% ipython --no-banner

In [1]: import numpy as np

In [2]: np.set_printoptions(precision=3, suppress=True, linewidth=200)

In [3]: W0 = np.array([[80, 28, 36], [28, 34, 50], [36, 50, 74]])

In [4]: W0
Out[4]: 
array([[80, 28, 36],
       [28, 34, 50],
       [36, 50, 74]])

In [5]: hat = np.triu(np.array([[0, 0, -2], [-2, 3, -3], [-2, 2, 1]]), 1) + np.eye(3)

In [6]: other = hat @ W0 @ np.linalg.inv(hat)

In [7]: hat @ W0 - W0 @ hat
Out[7]: 
array([[ -72., -100.,   96.],
       [-108., -150.,  -64.],
       [   0.,    0.,  222.]])

In [8]: evals, evecs = np.linalg.eigvalsh(W0)
Traceback (most recent call last):
  Cell In[8], line 1
    evals, evecs = np.linalg.eigvalsh(W0)
ValueError: too many values to unpack (expected 2)


In [9]: evals, evecs = np.linalg.eigh(W0)

In [10]: np.abs(evecs[:, -1]).round(6).argmax()
Out[10]: np.int64(2)

In [11]: np.abs(evecs[:, -1])
Out[11]: array([0.595, 0.461, 0.658])

In [12]: print((evals > 1e-8).sum(), (evals < -1e-8).sum())
2 0

In [13]: round(float(evals.sum()), 3), np.trace(W0)
Out[13]: (188.0, np.int64(188))

In [14]: evals.round(3) + 0
Out[14]: array([  0.   ,  46.461, 141.539])

In [15]: rng = np.random.default_rng(7915)

In [16]: lab = rng.permutation(3)

In [17]: lab
Out[17]: array([1, 2, 0])

In [18]: other = W0[lab][:, lab]

In [19]: np.diag(other)
Out[19]: array([34, 74, 80])

In [20]: np.round(np.linalg.det(other), 3), round(float(np.linalg.det(W0[lab])), 3)
Out[20]: (np.float64(0.0), -0.0)

In [21]: np.round(np.sort(np.abs(np.linalg.eigvals(other))), 3) + 0
Out[21]: array([  0.   ,  46.461, 141.539])

In [22]: print(np.allclose(other, W0))
False

In [23]: print(other)
[[34 50 28]
 [50 74 36]
 [28 36 80]]

In [24]: other = W0 / np.sqrt((W0 ** 2).mean(axis=1, keepdims=True))

In [25]: np.linalg.norm(other, axis=1)
Out[25]: array([1.732, 1.732, 1.732])

In [26]: np.linalg.matrix_rank(W0 - W0.mean(axis=1, keepdims=True))
Out[26]: np.int64(2)

In [27]: W0 - W0.mean(axis=1, keepdims=True)
Out[27]: 
array([[ 32.   , -20.   , -12.   ],
       [ -9.333,  -3.333,  12.667],
       [-17.333,  -3.333,  20.667]])

In [28]: np.linalg.matrix_rank(other) == np.linalg.matrix_rank(W0)
Out[28]: np.True_
